$ python3 -q
>>> import numpy as np
>>> np.set_printoptions(precision=2, suppress=True, linewidth=120)
>>> A = np.loadtxt("run5.csv", delimiter=",")
>>> A
array([[0., 0., 0., 0., 0., 0., 1., 0., 1., 0.],
       [0., 0., 1., 1., 0., 0., 1., 0., 1., 0.],
       [0., 1., 0., 0., 0., 0., 1., 0., 1., 0.],
       [0., 1., 0., 0., 0., 0., 1., 0., 0., 0.],
       [0., 0., 0., 0., 0., 0., 0., 0., 0., 0.],
       [0., 0., 0., 0., 0., 0., 0., 0., 0., 0.],
       [1., 1., 1., 1., 0., 0., 0., 0., 1., 0.],
       [0., 0., 0., 0., 0., 0., 0., 0., 0., 1.],
       [1., 1., 1., 0., 0., 0., 1., 0., 0., 0.],
       [0., 0., 0., 0., 0., 0., 0., 1., 0., 0.]])
>>> Uu, sig, Vt = np.linalg.svd(A)
>>> vecs = Vt[:(sig > 1e-8).sum()]
>>> rng = np.random.default_rng(92)
>>> x0 = A[9] + -1 * A[2] + rng.integers(2) * np.eye(10)[9]
>>> x0
array([ 0., -1.,  0.,  0.,  0.,  0., -1.,  1., -1.,  0.])
>>> np.round(vecs.T @ vecs, 2) + 0
array([[1., 0., 0., 0., 0., 0., 0., 0., 0., 0.],
       [0., 1., 0., 0., 0., 0., 0., 0., 0., 0.],
       [0., 0., 1., 0., 0., 0., 0., 0., 0., 0.],
       [0., 0., 0., 1., 0., 0., 0., 0., 0., 0.],
       [0., 0., 0., 0., 0., 0., 0., 0., 0., 0.],
       [0., 0., 0., 0., 0., 0., 0., 0., 0., 0.],
       [0., 0., 0., 0., 0., 0., 1., 0., 0., 0.],
       [0., 0., 0., 0., 0., 0., 0., 1., 0., 0.],
       [0., 0., 0., 0., 0., 0., 0., 0., 1., 0.],
       [0., 0., 0., 0., 0., 0., 0., 0., 0., 1.]])
>>> np.round(np.linalg.norm(x0 - vecs.T @ vecs @ x0), 2)
np.float64(0.0)
>>> np.allclose(vecs.T @ vecs @ x0, x0)
True
>>> np.round(np.diag(vecs.T @ vecs), 2) + 0
array([1., 1., 1., 1., 0., 0., 1., 1., 1., 1.])
>>> F = np.load("block10.npy")
>>> F
array([[ 0.02,  0.02,  0.09,  0.06, -0.07,  0.04,  0.04,  0.02,  0.06],
       [ 0.02,  0.02,  0.09,  0.06, -0.07,  0.04,  0.04,  0.02,  0.06],
       [ 0.09,  0.09,  0.32,  0.2 , -0.26,  0.15,  0.15,  0.09,  0.2 ],
       [ 0.06,  0.06,  0.2 ,  0.13, -0.17,  0.09,  0.09,  0.06,  0.13],
       [-0.07, -0.07, -0.26, -0.17,  0.21, -0.12, -0.12, -0.07, -0.17],
       [ 0.04,  0.04,  0.15,  0.09, -0.12,  0.07,  0.07,  0.04,  0.09],
       [ 0.04,  0.04,  0.15,  0.09, -0.12,  0.07,  0.07,  0.04,  0.09],
       [ 0.02,  0.02,  0.09,  0.06, -0.07,  0.04,  0.04,  0.02,  0.06],
       [ 0.06,  0.06,  0.2 ,  0.13, -0.17,  0.09,  0.09,  0.06,  0.13]])
>>> Uu, sig, Vt = np.linalg.svd(F)
>>> sig.round(2) + 0
array([1., 0., 0., 0., 0., 0., 0., 0., 0.])
>>> other = Uu[:, :1] @ np.diag(sig[:1]) @ Vt[:1]
>>> other
array([[ 0.02,  0.02,  0.09,  0.06, -0.07,  0.04,  0.04,  0.02,  0.06],
       [ 0.02,  0.02,  0.09,  0.06, -0.07,  0.04,  0.04,  0.02,  0.06],
       [ 0.09,  0.09,  0.32,  0.2 , -0.26,  0.15,  0.15,  0.09,  0.2 ],
       [ 0.06,  0.06,  0.2 ,  0.13, -0.17,  0.09,  0.09,  0.06,  0.13],
       [-0.07, -0.07, -0.26, -0.17,  0.21, -0.12, -0.12, -0.07, -0.17],
       [ 0.04,  0.04,  0.15,  0.09, -0.12,  0.07,  0.07,  0.04,  0.09],
       [ 0.04,  0.04,  0.15,  0.09, -0.12,  0.07,  0.07,  0.04,  0.09],
       [ 0.02,  0.02,  0.09,  0.06, -0.07,  0.04,  0.04,  0.02,  0.06],
       [ 0.06,  0.06,  0.2 ,  0.13, -0.17,  0.09,  0.09,  0.06,  0.13]])
>>> np.round(np.abs(F - other).max(), 2)
np.float64(0.0)
>>> np.linalg.matrix_rank(other)
np.int64(1)
>>> lab = rng.permutation(9)
>>> lab
array([6, 1, 2, 4, 7, 8, 0, 3, 5])
>>> other = F[lab][:, lab]
>>> np.allclose(other, F)
False
>>> other
array([[ 0.07,  0.04,  0.15, -0.12,  0.04,  0.09,  0.04,  0.09,  0.07],
       [ 0.04,  0.02,  0.09, -0.07,  0.02,  0.06,  0.02,  0.06,  0.04],
       [ 0.15,  0.09,  0.32, -0.26,  0.09,  0.2 ,  0.09,  0.2 ,  0.15],
       [-0.12, -0.07, -0.26,  0.21, -0.07, -0.17, -0.07, -0.17, -0.12],
       [ 0.04,  0.02,  0.09, -0.07,  0.02,  0.06,  0.02,  0.06,  0.04],
       [ 0.09,  0.06,  0.2 , -0.17,  0.06,  0.13,  0.06,  0.13,  0.09],
       [ 0.04,  0.02,  0.09, -0.07,  0.02,  0.06,  0.02,  0.06,  0.04],
       [ 0.09,  0.06,  0.2 , -0.17,  0.06,  0.13,  0.06,  0.13,  0.09],
       [ 0.07,  0.04,  0.15, -0.12,  0.04,  0.09,  0.04,  0.09,  0.07]])
>>> np.round(np.sort(np.abs(np.linalg.eigvals(other))), 2) + 0
array([0., 0., 0., 0., 0., 0., 0., 0., 1.])
>>> np.diag(other)
array([0.07, 0.02, 0.32, 0.21, 0.02, 0.13, 0.02, 0.13, 0.07])
>>> np.argsort(-np.linalg.norm(F, axis=0).round(6), kind="stable")[:3]
array([2, 4, 3])
>>> X = np.loadtxt("layer8.csv", delimiter=",")
>>> X
array([[0., 3., 0., 0.],
       [2., 1., 0., 0.],
       [0., 0., 0., 3.],
       [0., 0., 2., 1.]])
>>> w, vecs = np.linalg.eig(X)
>>> w
array([-2.,  3., -2.,  3.])
>>> np.prod(w)
np.float64(36.0)
>>> proj = np.triu(np.array([[2, 3, -3, -1], [-1, -2, 1, -1], [0, -3, -3, 3], [0, 1, 0, 3]]), 1) + np.eye(4)
>>> other = proj @ X @ np.linalg.inv(proj)
>>> other
array([[   6.,  -12.,   28., -100.],
       [   2.,   -5.,    9.,  -28.],
       [   0.,    0.,    6.,  -12.],
       [   0.,    0.,    2.,   -5.]])
>>> np.trace(other), np.trace(X)
(np.float64(2.0), np.float64(2.0))
>>> np.poly(other)
array([  1.,  -2., -11.,  12.,  36.])
>>> round(np.linalg.det(other), 2)
np.float64(36.0)
>>> proj @ X - X @ proj
array([[ 6.,  3., -5., -7.],
       [ 0., -6.,  3.,  5.],
       [ 0.,  0.,  6.,  3.],
       [ 0.,  0.,  0., -6.]])
>>> (np.linalg.matrix_power((X != 0) + (X.T != 0) + np.eye(4), 4) > 0).astype(int)
array([[1, 1, 0, 0],
       [1, 1, 0, 0],
       [0, 0, 1, 1],
       [0, 0, 1, 1]])
>>> X @ X
array([[6., 3., 0., 0.],
       [2., 7., 0., 0.],
       [0., 0., 6., 3.],
       [0., 0., 2., 7.]])
>>> np.flatnonzero(np.linalg.matrix_power((X != 0) + (X.T != 0) + np.eye(4), 4)[2])
array([2, 3])
>>> (X != 0).astype(int)
array([[0, 1, 0, 0],
       [1, 1, 0, 0],
       [0, 0, 0, 1],
       [0, 0, 1, 1]])
>>> J = np.load("mat.npy")
>>> J
array([[ 0,  0,  0,  2, -3,  2,  0],
       [ 0,  0,  2,  1, -1,  3, -2],
       [ 0, -2,  0, -1,  0,  0,  1],
       [-2, -1,  1,  0,  4, -1, -2],
       [ 3,  1,  0, -4,  0,  0, -6],
       [-2, -3,  0,  1,  0,  0, -2],
       [ 0,  2, -1,  2,  6,  2,  0]])
>>> ang = np.radians(60)
>>> R = np.eye(7)
>>> R[4, 4] = R[6, 6] = np.cos(ang)
>>> R[4, 6], R[6, 4] = -np.sin(ang), np.sin(ang)
>>> R
array([[ 1.  ,  0.  ,  0.  ,  0.  ,  0.  ,  0.  ,  0.  ],
       [ 0.  ,  1.  ,  0.  ,  0.  ,  0.  ,  0.  ,  0.  ],
       [ 0.  ,  0.  ,  1.  ,  0.  ,  0.  ,  0.  ,  0.  ],
       [ 0.  ,  0.  ,  0.  ,  1.  ,  0.  ,  0.  ,  0.  ],
       [ 0.  ,  0.  ,  0.  ,  0.  ,  0.5 ,  0.  , -0.87],
       [ 0.  ,  0.  ,  0.  ,  0.  ,  0.  ,  1.  ,  0.  ],
       [ 0.  ,  0.  ,  0.  ,  0.  ,  0.87,  0.  ,  0.5 ]])
>>> other = J @ R.T
>>> np.round(np.linalg.det(R), 2), np.trace(R)
(np.float64(1.0), np.float64(6.0))
>>> np.round(np.linalg.svd(J, compute_uv=False), 2) + 0, np.round(np.linalg.svd(other, compute_uv=False), 2) + 0
(array([8.11, 8.11, 5.41, 5.41, 1.98, 1.98, 0.  ]), array([8.11, 8.11, 5.41, 5.41, 1.98, 1.98, 0.  ]))
>>> rank = np.linalg.matrix_rank(J)
>>> rank
np.int64(6)
>>> null = np.linalg.svd(J)[2][rank:].T
>>> [int(np.linalg.matrix_rank(J[:i])) for i in range(1, len(J) + 1)]
[1, 2, 3, 4, 5, 6, 6]
>>> K = np.array([[-5, 4, 4, 0, -1],
...     [1, 3, 1, -2, -2],
...     [0, -4, 2, -5, 2],
...     [-4, 4, 4, 5, -3],
...     [-2, -5, 1, 2, 3],
...     [2, 2, -3, 0, -2],
...     [1, 2, -1, 2, 5],
...     [1, 3, 3, 4, -4],
...     [-4, 3, 5, -2, 3]])
>>> K
array([[-5,  4,  4,  0, -1],
       [ 1,  3,  1, -2, -2],
       [ 0, -4,  2, -5,  2],
       [-4,  4,  4,  5, -3],
       [-2, -5,  1,  2,  3],
       [ 2,  2, -3,  0, -2],
       [ 1,  2, -1,  2,  5],
       [ 1,  3,  3,  4, -4],
       [-4,  3,  5, -2,  3]])
>>> Q, vecs = np.linalg.qr(K[:, :1])[0], np.linalg.qr(K[:, 1:])[0]
>>> sig = np.linalg.svd(Q.T @ vecs, compute_uv=False)
>>> np.degrees(np.arccos(sig.clip(0, 1)))
array([32.94])
>>> (sig > 0.9).sum()
np.int64(0)
>>> other = np.c_[K[:, :2] @ np.array([[0, 1], [0, 1]]), np.array([4, -5, -8, -3, -1, 2, 8, -1, 9])]
>>> other
array([[ 0, -1,  4],
       [ 0,  4, -5],
       [ 0, -4, -8],
       [ 0,  0, -3],
       [ 0, -7, -1],
       [ 0,  4,  2],
       [ 0,  3,  8],
       [ 0,  4, -1],
       [ 0, -1,  9]])
>>> np.round(np.linalg.norm(other - K @ np.linalg.lstsq(K, other)[0], axis=0), 2) + 0
array([0.  , 0.  , 8.22])
>>> np.linalg.matrix_rank(np.c_[K, other])
np.int64(6)
>>> np.linalg.matrix_rank(other)
np.int64(2)
>>> x0 = np.array([-2, 4, -4, -7, 2])
>>> rhs = K @ x0
>>> np.round(np.linalg.pinv(K) @ K, 2) + 0
array([[1., 0., 0., 0., 0.],
       [0., 1., 0., 0., 0.],
       [0., 0., 1., 0., 0.],
       [0., 0., 0., 1., 0.],
       [0., 0., 0., 0., 1.]])
>>> np.linalg.lstsq(K, rhs)[0]
array([-2.,  4., -4., -7.,  2.])
>>> np.linalg.solve(K.T @ K, K.T @ rhs)
array([-2.,  4., -4., -7.,  2.])
>>> rhs = rhs + 0.02 * rng.normal(size=9)
>>> rhs
array([  7.99,  16.  ,  14.99, -33.  , -28.01,  12.03,   6.01, -38.  ,  19.97])
>>> b, *_ = np.linalg.lstsq(K, rhs)
>>> b
array([-2.,  4., -4., -7.,  2.])
>>> round(np.linalg.norm(rhs - K @ b), 2)
np.float64(0.02)
>>> b.round()
array([-2.,  4., -4., -7.,  2.])
>>> arr = np.loadtxt("data.csv", delimiter=",")
>>> arr
array([[ 6.,  5.,  7.,  4.,  8.,  7.,  7.,  6.,  6.,  4.,  5.,  7.,  4.,  4.],
       [ 2.,  3.,  1.,  3.,  3.,  3.,  2.,  3.,  3.,  3.,  2.,  3.,  1.,  3.],
       [ 4.,  2.,  6.,  1.,  5.,  4.,  5.,  3.,  3.,  1.,  3.,  4.,  3.,  1.],
       [14.,  8., 10.,  6., 11., 11.,  9., 12., 10.,  3.,  8.,  9., 12.,  8.],
       [10.,  7., 11.,  6.,  5.,  5.,  9.,  4.,  7.,  5.,  2.,  7.,  3.,  7.],
       [13., 10., 15.,  9.,  6.,  8.,  6., 13., 12.,  5., 10.,  9., 11.,  6.],
       [ 3.,  3.,  2.,  0.,  0.,  0.,  3.,  0.,  3.,  1.,  0.,  2.,  0.,  2.],
       [11.,  8.,  8.,  3.,  5.,  5.,  5.,  7.,  9.,  2.,  7.,  6.,  4.,  7.],
       [ 5.,  6.,  4.,  8.,  4.,  9.,  5.,  8.,  6.,  4.,  6.,  4.,  6.,  4.],
       [ 6.,  3.,  6.,  2.,  2.,  3.,  5.,  2.,  4.,  5.,  1.,  5.,  2.,  6.],
       [ 8.,  9.,  5.,  9.,  9.,  9., 12.,  8., 10.,  6.,  6., 10.,  9.,  6.],
       [ 8.,  7.,  7.,  7.,  6.,  6.,  5.,  6.,  5.,  5.,  6.,  7.,  6.,  8.],
       [ 6.,  4.,  7.,  4.,  7.,  6.,  6.,  4.,  3.,  4.,  1.,  4.,  5.,  5.],
       [15.,  9.,  8.,  6.,  6.,  9., 10.,  7., 12.,  5.,  7.,  5.,  7.,  8.],
       [10.,  5., 10.,  4.,  5.,  6.,  6.,  5.,  5.,  6.,  6.,  6.,  9.,  7.],
       [ 5.,  3.,  6.,  3.,  6.,  4.,  6.,  2.,  2.,  2.,  3.,  5.,  6.,  3.],
       [ 2.,  3.,  1.,  3.,  3.,  3.,  2.,  3.,  3.,  3.,  2.,  3.,  1.,  3.],
       [ 0.,  0.,  0.,  0.,  0.,  0.,  0.,  0.,  0.,  0.,  0.,  0.,  0.,  0.],
       [14., 11.,  9., 10.,  9., 10., 13.,  9., 14.,  5., 10.,  8., 10.,  6.],
       [ 0.,  2.,  3.,  3.,  0.,  3.,  0.,  3.,  1.,  1.,  3.,  0.,  2.,  0.],
       [11.,  6.,  8.,  5.,  6.,  6.,  7.,  4.,  7.,  5.,  7.,  7.,  5.,  9.],
       [ 6.,  8.,  2.,  4.,  3.,  2.,  6.,  3.,  9.,  2.,  6.,  5.,  2.,  4.],
       [ 8.,  4.,  7.,  4.,  8.,  6.,  5.,  7.,  6.,  4.,  4.,  7.,  7.,  6.],
       [ 4.,  3.,  3.,  0.,  2.,  2.,  4.,  1.,  3.,  3.,  0.,  3.,  2.,  4.],
       [13.,  5., 12.,  6.,  3.,  8.,  8.,  8.,  9.,  5.,  8.,  7.,  7.,  6.],
       [12.,  7.,  9.,  8.,  7., 12.,  8.,  9.,  9.,  5., 12.,  5., 12.,  6.],
       [ 8.,  4.,  8.,  3.,  7.,  9.,  7.,  6.,  7.,  8.,  7.,  6.,  5.,  6.],
       [ 8.,  7.,  6.,  9.,  1.,  4.,  7.,  6.,  8.,  3.,  6.,  7.,  5.,  5.],
       [ 7.,  8., 10.,  9.,  9., 10.,  8.,  8.,  6.,  6.,  8.,  8.,  9.,  6.],
       [11.,  6.,  5.,  3.,  6.,  8.,  8.,  6.,  9.,  2.,  7.,  5.,  5.,  6.]])
>>> Xc = arr - arr.mean(axis=0)
>>> vecs = np.linalg.svd(Xc)[2][:1]
>>> other = Xc - Xc @ vecs.T @ vecs
>>> (Xc @ vecs.T).std(axis=0)
array([9.77])
>>> other.std(axis=0)
array([1.65, 1.3 , 2.  , 1.68, 1.85, 1.41, 1.56, 1.34, 1.57, 1.37, 1.49, 1.23, 1.48, 1.41])
>>> np.diag(vecs.T @ vecs)
array([0.15, 0.06, 0.08, 0.06, 0.05, 0.08, 0.07, 0.09, 0.1 , 0.01, 0.08, 0.04, 0.1 , 0.03])
>>> np.cov(Xc @ vecs.T, rowvar=False)
array(98.72)
